$ python3 -q
>>> import numpy as np
>>> np.set_printoptions(precision=2, suppress=True, linewidth=100, floatmode="fixed")
>>> tidy = lambda a: np.round(a, 2) + 0
>>> arr = np.loadtxt("data.csv", delimiter=",")
>>> arr
array([[ 1.00,  1.00, -1.00, -1.00,  1.00,  1.00, -1.00, -1.00],
       [ 1.00, -1.00, -1.00,  1.00,  1.00, -1.00, -1.00,  1.00],
       [ 1.00, -1.00,  1.00, -1.00, -1.00,  1.00, -1.00,  1.00],
       [ 1.00,  1.00,  1.00,  1.00, -1.00, -1.00, -1.00, -1.00]])
>>> x = np.array([3, 1, 1, 2, 1, 2, 3, 1])
>>> h = np.maximum(arr @ x, 0)
>>> arr.T @ h
array([0.00, 0.00, 0.00, 0.00, 0.00, 0.00, 0.00, 0.00])
>>> np.maximum(arr @ x, 0) - np.maximum(-arr @ x, 0)
array([0.00, 0.00, 0.00, 0.00])
>>> np.tanh(arr @ x)
array([0.00, 0.00, 0.00, 0.00])
>>> h
array([0.00, 0.00, 0.00, 0.00])
>>> np.maximum(arr @ (3 * x), 0)
array([0.00, 0.00, 0.00, 0.00])
>>> B = arr[0, 0] * arr[1:] - np.outer(arr[1:, 0], arr[0])
>>> B
array([[ 0.00, -2.00,  0.00,  2.00,  0.00, -2.00,  0.00,  2.00],
       [ 0.00, -2.00,  2.00,  0.00, -2.00,  0.00,  0.00,  2.00],
       [ 0.00,  0.00,  2.00,  2.00, -2.00, -2.00,  0.00,  0.00]])
>>> arr[:, 0] / arr[0, 0]
array([1.00, 1.00, 1.00, 1.00])
>>> np.linalg.matrix_rank(B)
np.int64(3)
>>> tidy(B.mean(axis=0))
array([ 0.00, -1.33,  1.33,  1.33, -1.33, -1.33,  0.00,  1.33])
>>> np.diff(B, axis=0)
array([[ 0.00,  0.00,  2.00, -2.00, -2.00,  2.00,  0.00,  0.00],
       [ 0.00,  2.00,  0.00,  2.00,  0.00, -2.00,  0.00, -2.00]])
>>> np.abs(B).max()
np.float64(2.0)
>>> rng = np.random.default_rng(54964)
>>> B = arr + rng.integers(-2, 3, (4, 2)) @ rng.integers(-2, 3, (2, 8))
>>> B
array([[-1.00,  2.00, -1.00, -1.00,  1.00,  0.00, -1.00,  0.00],
       [ 3.00, -1.00, -5.00, -3.00, -3.00,  1.00, -5.00, -5.00],
       [-2.00,  1.00, -1.00, -3.00, -3.00,  0.00, -3.00,  0.00],
       [ 0.00,  2.00, -1.00, -1.00, -3.00, -1.00, -3.00, -3.00]])
>>> np.linalg.matrix_rank(B - arr, tol=1e-8)
np.int64(2)
